>>> import numpy as np
>>> np.set_printoptions(precision=1, suppress=True, linewidth=140)
>>> rd = lambda a: np.round(a, 1) + 0
>>> Y = np.array([[-2, -2, -3, 1], [1, -3, -3, 0], [-3, 2, -1, -2], [3, 0, -1, 3]])
>>> m1 = np.triu(Y)
>>> print(m1)
[[-2 -2 -3  1]
 [ 0 -3 -3  0]
 [ 0  0 -1 -2]
 [ 0  0  0  3]]
>>> Y = m1[0, 0] * m1[1:] - np.outer(m1[1:, 0], m1[0])
>>> print(Y)
[[ 0  6  6  0]
 [ 0  0  2  4]
 [ 0  0  0 -6]]
>>> print(np.flatnonzero(~Y.round(6).any(axis=1)))
[]
>>> data = np.array([[-5, -3, -2, -3], [0, -2, 1, 1], [0, 0, 4, -4], [0, 0, 0, -3]])
>>> rng = np.random.default_rng(46708)
>>> idx = rng.permutation(4)
>>> print(idx)
[1 3 2 0]
>>> Y = data[idx][:, idx]
>>> print(rd(np.linalg.det(Y)), rd(np.linalg.det(data[idx])))
-120.0 -120.0
>>> print(Y)
[[-2  1  1  0]
 [ 0 -3  0  0]
 [ 0 -4  4  0]
 [-3 -3 -2 -5]]
>>> W0 = np.load("run15.npy")
>>> print(W0)
[[  1  -3  -2  -3]
 [  4  -4  -5  -2]
 [ 21 -23 -27 -13]]
>>> r0, r1 = data[3], data[1]
>>> print(r0 @ r0)
9
>>> print(r0 @ r1)
-3
>>> pr = (r0 @ r1) / (r0 @ r0) * r0
>>> print((r1 - pr) @ r0)
0.0
>>> print(np.outer(r0, r1))
[[ 0  0  0  0]
 [ 0  0  0  0]
 [ 0  0  0  0]
 [ 0  6 -3 -3]]
>>> print(pr)
[-0. -0. -0.  1.]
>>> print(rd(np.linalg.norm(r0 + r1) ** 2 + np.linalg.norm(r0 - r1) ** 2))
30.0
>>> print(r1 - pr)
[ 0. -2.  1.  0.]
>>> Y = np.array([[-3, -2], [2, 0]])
>>> basis = np.kron(Y, W0)
>>> print(basis)
[[ -3   9   6   9  -2   6   4   6]
 [-12  12  15   6  -8   8  10   4]
 [-63  69  81  39 -42  46  54  26]
 [  2  -6  -4  -6   0   0   0   0]
 [  8  -8 -10  -4   0   0   0   0]
 [ 42 -46 -54 -26   0   0   0   0]]
>>> print(rd(np.linalg.norm(basis, 2)), rd(np.linalg.norm(Y, 2) * np.linalg.norm(W0, 2)))
176.5 176.5
>>> print(np.linalg.lstsq(W0[:-1].T, W0[-1])[2])
2
>>> print(rd(np.trace(np.linalg.pinv(W0) @ W0)))
2.0
>>> print(np.allclose(W0[:-1].T @ np.linalg.lstsq(W0[:-1].T, W0[-1])[0], W0[-1]))
True
>>> rank = np.linalg.matrix_rank(W0)
>>> print(rank)
2
>>> N = np.linalg.svd(W0)[2][rank:].T
>>> print(rd(W0 @ N))
[[0. 0.]
 [0. 0.]
 [0. 0.]]
>>> Uu, sv, VT = np.linalg.svd(W0)
>>> print(np.argmax(sv[:-1] / (sv[1:] + 1e-6)) + 1)
2
>>> print(rd(sv))
[44.1  2.3  0. ]
>>> Y = Uu[:, :2] @ np.diag(sv[:2]) @ VT[:2]
>>> print(rd(Y))
[[  1.  -3.  -2.  -3.]
 [  4.  -4.  -5.  -2.]
 [ 21. -23. -27. -13.]]
>>> print(rd(np.linalg.norm(W0 - Y, 2)), rd(sv[2]))
0.0 0.0
>>> print(rd(np.abs(W0 - Y).max()))
0.0
>>> A = np.loadtxt("x.csv", delimiter=",")
>>> print(A)
[[ 0.  2. -3. -4.]
 [-2.  0. -2.  2.]
 [ 3.  2.  0. -5.]
 [ 4. -2.  5.  0.]]
>>> Y = m1 / np.linalg.norm(m1, axis=1, keepdims=True)
>>> cov = Y @ Y.T
>>> print(rd(cov))
[[ 1.   0.8  0.1  0.2]
 [ 0.8  1.   0.3  0. ]
 [ 0.1  0.3  1.  -0.9]
 [ 0.2  0.  -0.9  1. ]]
>>> print(rd(np.linalg.norm(Y, axis=1)))
[1. 1. 1. 1.]
>>> print((cov - 2 * np.eye(4)).round(6).argmax(axis=1))
[1 0 1 0]
>>> print(rd(np.degrees(np.arccos(np.clip(cov[0, 2], -1, 1)))))
83.9
>>> print((np.abs(cov) > 0.9).astype(int))
[[1 0 0 0]
 [0 1 0 0]
 [0 0 1 0]
 [0 0 0 1]]
>>> r0 = np.array([-9, 9, -3])
>>> print(np.polyval(r0, A[2]))
[ -57.  -21.   -3. -273.]
>>> mat = np.loadtxt("sample12.csv", delimiter=",")
>>> print(mat)
[[9. 9. 3.]
 [9. 9. 3.]
 [3. 3. 1.]]
>>> w, V = np.linalg.eigh(mat)
>>> vec = np.array([3, 5, 6])
>>> print(rd(V * np.abs(w) @ V.T))
[[9. 9. 3.]
 [9. 9. 3.]
 [3. 3. 1.]]
>>> print((np.sign(V[:, -1].round(6)) == np.sign(V[0, -1].round(6))).astype(int))
[1 1 1]
>>> print(vec @ mat @ vec)
900.0
>>> print(rd(V * np.maximum(w, 0) @ V.T))
[[9. 9. 3.]
 [9. 9. 3.]
 [3. 3. 1.]]
>>> print(rd(vec @ mat @ vec / (vec @ vec)), rd(w[0]), w[-1])
12.9 0.0 19.0
>>> print(rd(np.linalg.eigvalsh(mat[1:, 1:])))
[ 0. 10.]
>>> w, V = np.linalg.eigh(mat)
>>> print(rd(np.abs(V[:, -1])))
[0.7 0.7 0.2]
>>> print(rd(np.linalg.eigvalsh(mat @ mat)))
[  0.   0. 361.]
>>> print(rd(V.T @ mat @ V))
[[ 0.  0.  0.]
 [ 0.  0.  0.]
 [ 0.  0. 19.]]
>>> print(rd(np.linalg.eigvalsh(mat + -3 * np.eye(3))))
[-3. -3. 16.]
>>> print(w.sum(), np.trace(mat))
19.0 19.0
>>> print(np.abs(V[:, -1]).round(6).argmax())
0
>>> print(rd(np.linalg.svd(mat, compute_uv=False)))
[19.  0.  0.]
